>>> import numpy as np
>>> np.set_printoptions(precision=2, suppress=True, linewidth=100)
>>> data = np.load("w.npy")
>>> data
array([[2., 0., 0.],
       [0., 7., 5.],
       [0., 7., 6.]])
>>> w, evecs = np.linalg.eig(data)
>>> np.round(data @ evecs[:, 0] - w[0] * evecs[:, 0], 2) + 0
array([0., 0., 0.])
>>> np.sort(np.linalg.eigvals(data.T))
array([ 0.56,  2.  , 12.44])
>>> f = np.array([-2, 0, -2])
>>> Y = data + np.outer(f, np.eye(3)[2])
>>> Y
array([[ 2.,  0., -2.],
       [ 0.,  7.,  5.],
       [ 0.,  7.,  4.]])
>>> (data != 0).astype(int)
array([[1, 0, 0],
       [0, 1, 1],
       [0, 1, 1]])
>>> np.flatnonzero(np.linalg.matrix_power((data != 0) + (data.T != 0) + np.eye(3), 3)[2])
array([1, 2])
>>> hat = np.triu(np.array([[-1, 2, 0], [1, 0, 1], [-2, 2, 0]]), 1) + np.eye(3)
>>> Y = hat @ data @ np.linalg.inv(hat)
>>> print(np.linalg.matrix_rank(Y))
3
>>> rng = np.random.default_rng(238)
>>> Y = data + rng.integers(-2, 3, (3, 1)) @ rng.integers(-2, 3, (1, 3))
>>> Y
array([[ 4., -2.,  2.],
       [ 0.,  7.,  5.],
       [-2.,  9.,  4.]])
>>> Y - data
array([[ 2., -2.,  2.],
       [ 0.,  0.,  0.],
       [-2.,  2., -2.]])
>>> arr = np.loadtxt("arr.csv", delimiter=",")
>>> arr
array([[0.25, 0.25, 0.25, 0.  , 0.25],
       [0.25, 0.12, 0.25, 0.12, 0.25],
       [0.29, 0.  , 0.29, 0.29, 0.14],
       [0.22, 0.11, 0.22, 0.33, 0.11],
       [0.12, 0.25, 0.25, 0.25, 0.12]])
>>> f = np.array([4, 6, 1, 4, 0])
>>> Y = arr + np.outer(f, np.eye(5)[3])
>>> np.linalg.matrix_rank(np.linalg.inv(Y) - np.linalg.inv(arr), tol=1e-8)
np.int64(1)
>>> print(Y)
[[0.25 0.25 0.25 4.   0.25]
 [0.25 0.12 0.25 6.12 0.25]
 [0.29 0.   0.29 1.29 0.14]
 [0.22 0.11 0.22 4.33 0.11]
 [0.12 0.25 0.25 0.25 0.12]]
>>> f, v = Y[4], Y[0]
>>> round(f @ v, 2)
np.float64(1.19)
>>> round(f @ f, 2)
np.float64(0.22)
>>> p = (f @ v) / (f @ f) * f
>>> np.outer(f, v)
array([[0.03, 0.03, 0.03, 0.5 , 0.03],
       [0.06, 0.06, 0.06, 1.  , 0.06],
       [0.06, 0.06, 0.06, 1.  , 0.06],
       [0.06, 0.06, 0.06, 1.  , 0.06],
       [0.03, 0.03, 0.03, 0.5 , 0.03]])
>>> np.linalg.matrix_rank(np.outer(f, v))
np.int64(1)
>>> vec = np.array([2, 3, 3, 4, 1])
>>> rhs = arr @ vec
>>> rhs
array([2.25, 2.38, 2.71, 2.89, 2.88])
>>> np.linalg.solve(arr, rhs + arr[:, 1])
array([2., 4., 3., 4., 1.])
>>> np.linalg.solve(arr.T, arr[4])
array([ 0., -0., -0.,  0.,  1.])
>>> M = np.array([[-0.82, 2.09, 1.88, 1.08],
...     [-0.95, 2.07, 2.08, 1.04],
...     [-1.16, 2.18, 1.86, 1.08],
...     [-1.1, 2.14, 1.98, 0.94],
...     [-0.98, 2.15, 2.06, 0.86],
...     [-0.94, -3.07, 3.25, -2.95],
...     [-1.07, -3.27, 2.98, -3.16],
...     [-1.01, -2.81, 3.0, -3.0],
...     [-1.06, -3.15, 3.16, -2.97],
...     [-1.14, -2.92, 2.91, -3.05],
...     [-0.1, -1.99, -0.97, -2.89],
...     [0.03, -2.05, -1.11, -2.91],
...     [-0.06, -2.14, -0.94, -3.11],
...     [-0.16, -1.98, -0.98, -3.04],
...     [0.03, -2.01, -1.03, -3.04]])
>>> cent = M[[12, 14]].astype(float)
>>> for _ in range(5):
...     idx = np.linalg.norm(M[:, None] - cent, axis=-1).argmin(axis=1)
...     cent = np.array([M[idx == j].mean(axis=0) for j in range(2)])
... 
>>> idx
array([1, 1, 1, 1, 1, 0, 0, 0, 0, 0, 0, 0, 0, 0, 0])
>>> cent[1] - cent[0]
array([-0.45,  4.67,  0.95,  4.01])
>>> print(np.bincount(idx))
[10  5]
>>> cent
array([[-0.55, -2.54,  1.03, -3.01],
       [-1.  ,  2.13,  1.97,  1.  ]])
>>> np.abs(cent[1] - cent[0]).argmax()
np.int64(1)
>>> blk = np.stack([cent, 4 * cent, cent[::-1]])
>>> blk.shape
(3, 2, 4)
>>> np.linalg.norm(blk, axis=(1, 2))
array([ 5.22, 20.89,  5.22])
>>> Y = np.c_[M[:, :3] @ np.array([[1, 8, 1], [-6, 4, 7], [-8, -2, -5]]), np.array([-3, 0, -3, 0, 0, 1, -1, 3, 1, 0, 3, -2, -3, 2, 1])]
>>> Y
array([[-28.4 ,  -1.96,   4.41,  -3.  ],
       [-30.01,  -3.48,   3.14,   0.  ],
       [-29.12,  -4.28,   4.8 ,  -3.  ],
       [-29.78,  -4.2 ,   3.98,   0.  ],
       [-30.36,  -3.36,   3.77,   0.  ],
       [ -8.52, -26.3 , -38.68,   1.  ],
       [ -5.29, -27.6 , -38.86,  -1.  ],
       [ -8.15, -25.32, -35.68,   3.  ],
       [ -7.44, -27.4 , -38.91,   1.  ],
       [ -6.9 , -26.62, -36.13,   0.  ],
       [ 19.6 ,  -6.82,  -9.18,   3.  ],
       [ 21.21,  -5.74,  -8.77,  -2.  ],
       [ 20.3 ,  -7.16, -10.34,  -3.  ],
       [ 19.56,  -7.24,  -9.12,   2.  ],
       [ 20.33,  -5.74,  -8.89,   1.  ]])
>>> np.linalg.matrix_rank(Y)
np.int64(4)
>>> np.linalg.matrix_rank(np.c_[M, Y])
np.int64(5)
>>> print(np.linalg.norm(M, axis=1).argmax())
6
>>> print(round(np.linalg.norm(M, 2), 2))
13.7
>>> round(float(np.linalg.norm(M) ** 2 / np.linalg.norm(M, 2) ** 2), 2)
1.43
>>> np.linalg.norm(M, axis=1)
array([3.12, 3.26, 3.27, 3.25, 3.25, 5.44, 5.54, 5.19, 5.46, 5.25, 3.64, 3.73, 3.89, 3.76, 3.79])
>>> round(float(np.linalg.norm(M[4], 1)), 2), round(np.linalg.norm(M[4], np.inf), 2)
(6.05, np.float64(2.15))
>>> q, R = np.linalg.qr(M)
>>> print(np.abs(np.diag(R)))
[3.26 9.31 3.13 0.98]
>>> print(R)
[[ 3.26  1.76 -7.85  3.56]
 [ 0.   -9.31  0.17 -8.69]
 [ 0.    0.    3.13  2.57]
 [ 0.    0.    0.   -0.98]]
>>> np.round(q.T @ q, 2) + 0
array([[1., 0., 0., 0.],
       [0., 1., 0., 0.],
       [0., 0., 1., 0.],
       [0., 0., 0., 1.]])
>>> J = np.load("layer0.npy")
>>> print(J.round(2) + 0)
[[-1.34 -2.02 -4.18 -1.29]
 [ 1.47  2.12  3.96  1.65]
 [ 1.32  2.02  4.19  1.27]
 [ 1.9   1.7  -0.89  4.21]
 [ 0.28 -0.5  -4.49  2.12]
 [-0.02  0.78  4.65 -1.66]
 [-2.04 -2.26 -1.52 -3.67]
 [ 0.16  0.98  4.73 -1.3 ]
 [ 1.28  1.98  4.25  1.15]
 [ 0.27 -0.52 -4.5   2.1 ]
 [ 0.    0.81  4.67 -1.6 ]
 [ 1.98  2.31  2.21  3.29]
 [ 0.64 -0.08 -4.13  2.75]
 [-0.14 -0.95 -4.72  1.35]
 [ 1.26  1.97  4.29  1.09]
 [ 2.03  2.02  0.21  4.09]
 [-1.94 -2.32 -2.46 -3.13]
 [ 1.81  1.52 -1.38  4.18]
 [ 1.36  0.83 -2.86  3.78]
 [-1.86 -1.62  1.14 -4.2 ]
 [-1.91 -2.32 -2.65 -2.99]]
>>> rk = np.linalg.matrix_rank(J)
>>> rk
np.int64(2)
>>> N = np.linalg.svd(J)[2][rk:].T
>>> np.linalg.matrix_rank(J.T @ J), np.linalg.matrix_rank(J @ J.T)
(np.int64(2), np.int64(2))
>>> [int(np.linalg.matrix_rank(J[:, :j + 1])) for j in range(4)]
[1, 2, 2, 2]
>>> [int(np.linalg.matrix_rank(np.delete(J, i, axis=0))) for i in range(21)]
[2, 2, 2, 2, 2, 2, 2, 2, 2, 2, 2, 2, 2, 2, 2, 2, 2, 2, 2, 2, 2]
